>>> import numpy as np
>>> np.set_printoptions(precision=2, suppress=True, linewidth=200)
>>> def tidy(a):
...     return np.round(a, 2) + 0
... 
>>> feats = np.load("m.npy")
>>> feats
array([[16,  0,  0,  0,  0,  0],
       [ 8,  0, 16,  0,  0,  0],
       [16, 16,  0,  0,  0,  0],
       [14,  0,  0,  2,  0,  0],
       [ 7,  0, 14,  1,  0,  2],
       [14, 14,  0,  2,  2,  0]])
>>> np.trace(feats)
np.int64(18)
>>> print(np.allclose(feats @ feats.T, feats.T @ feats))
False
>>> tidy(np.abs(np.linalg.eigvals(feats)).max())
np.float64(16.0)
>>> print(tidy(np.linalg.det(feats)))
32768.0
>>> tidy(np.linalg.svd(feats, compute_uv=False))
array([36.31, 21.3 , 12.5 ,  2.56,  1.5 ,  0.88])
>>> print(feats.sum(axis=0))
[75 30 30  5  2  2]
>>> np.diff(feats, axis=0)
array([[ -8,   0,  16,   0,   0,   0],
       [  8,  16, -16,   0,   0,   0],
       [ -2, -16,   0,   2,   0,   0],
       [ -7,   0,  14,  -1,   0,   2],
       [  7,  14, -14,   1,   2,  -2]])
>>> np.count_nonzero(feats)
np.int64(15)
>>> feats.shape
(6, 6)
>>> tidy(np.linalg.norm(feats))
np.float64(44.02)
>>> feats - feats[0]
array([[ 0,  0,  0,  0,  0,  0],
       [-8,  0, 16,  0,  0,  0],
       [ 0, 16,  0,  0,  0,  0],
       [-2,  0,  0,  2,  0,  0],
       [-9,  0, 14,  1,  0,  2],
       [-2, 14,  0,  2,  2,  0]])
>>> feats.sum(axis=1)
array([16, 24, 32, 16, 24, 32])
>>> gram = feats.T @ feats
>>> np.allclose(gram, gram.T)
True
>>> np.trace(gram), (feats ** 2).sum()
(np.int64(1938), np.int64(1938))
>>> gram
array([[1017,  452,  226,   63,   28,   14],
       [ 452,  452,    0,   28,   28,    0],
       [ 226,    0,  452,   14,    0,   28],
       [  63,   28,   14,    9,    4,    2],
       [  28,   28,    0,    4,    4,    0],
       [  14,    0,   28,    2,    0,    4]])
>>> x = np.array([2, 0, 1, 1, 1, 1])
>>> feats @ np.ones(6)
array([16., 24., 32., 16., 24., 32.])
>>> (feats * x).sum(axis=1)
array([32, 32, 32, 30, 31, 32])
>>> print(np.linalg.norm(feats @ x) <= np.linalg.norm(feats, 2) * np.linalg.norm(x) + 1e-9)
True
>>> rng = np.random.default_rng(538091)
>>> z = rng.permutation(6)
>>> M2 = feats[:, z] * rng.choice([-1, 1], 6)
>>> print(M2)
[[  0   0   0   0 -16   0]
 [  0 -16   0   0  -8   0]
 [-16   0   0   0 -16   0]
 [  0   0   0   0 -14  -2]
 [  0 -14   2   0  -7  -1]
 [-14   0   0  -2 -14  -2]]
>>> U, _, VT = np.linalg.svd(feats.T @ M2)
>>> print(tidy(np.linalg.lstsq(feats, M2)[0]))
[[ 0.  0.  0.  0. -1.  0.]
 [-1.  0.  0.  0.  0.  0.]
 [ 0. -1.  0.  0.  0.  0.]
 [ 0.  0.  0.  0.  0. -1.]
 [ 0.  0.  0. -1.  0.  0.]
 [ 0.  0.  1.  0.  0.  0.]]
>>> print(z)
[1 2 5 4 0 3]
>>> tidy(U @ VT)
array([[ 0.,  0.,  0.,  0., -1.,  0.],
       [-1.,  0.,  0.,  0.,  0.,  0.],
       [ 0., -1.,  0.,  0.,  0.,  0.],
       [ 0.,  0.,  0.,  0.,  0., -1.],
       [ 0.,  0.,  0., -1.,  0.,  0.],
       [ 0.,  0.,  1.,  0.,  0.,  0.]])
>>> data = np.eye(7, dtype=int)[rng.permutation(7)]
>>> data
array([[0, 0, 1, 0, 0, 0, 0],
       [0, 0, 0, 0, 0, 0, 1],
       [0, 0, 0, 0, 1, 0, 0],
       [0, 0, 0, 0, 0, 1, 0],
       [1, 0, 0, 0, 0, 0, 0],
       [0, 0, 0, 1, 0, 0, 0],
       [0, 1, 0, 0, 0, 0, 0]])
>>> # row-stochastic, so 1 is an eigenvalue
>>> (np.linalg.matrix_power((data != 0) + (data.T != 0) + np.eye(7), 7) > 0).astype(int)
array([[1, 0, 1, 0, 1, 0, 0],
       [0, 1, 0, 0, 0, 0, 1],
       [1, 0, 1, 0, 1, 0, 0],
       [0, 0, 0, 1, 0, 1, 0],
       [1, 0, 1, 0, 1, 0, 0],
       [0, 0, 0, 1, 0, 1, 0],
       [0, 1, 0, 0, 0, 0, 1]])
>>> tidy(np.linalg.det(data))
np.float64(1.0)
>>> np.flatnonzero(np.linalg.matrix_power((data != 0) + (data.T != 0) + np.eye(7), 7)[6])
array([1, 6])
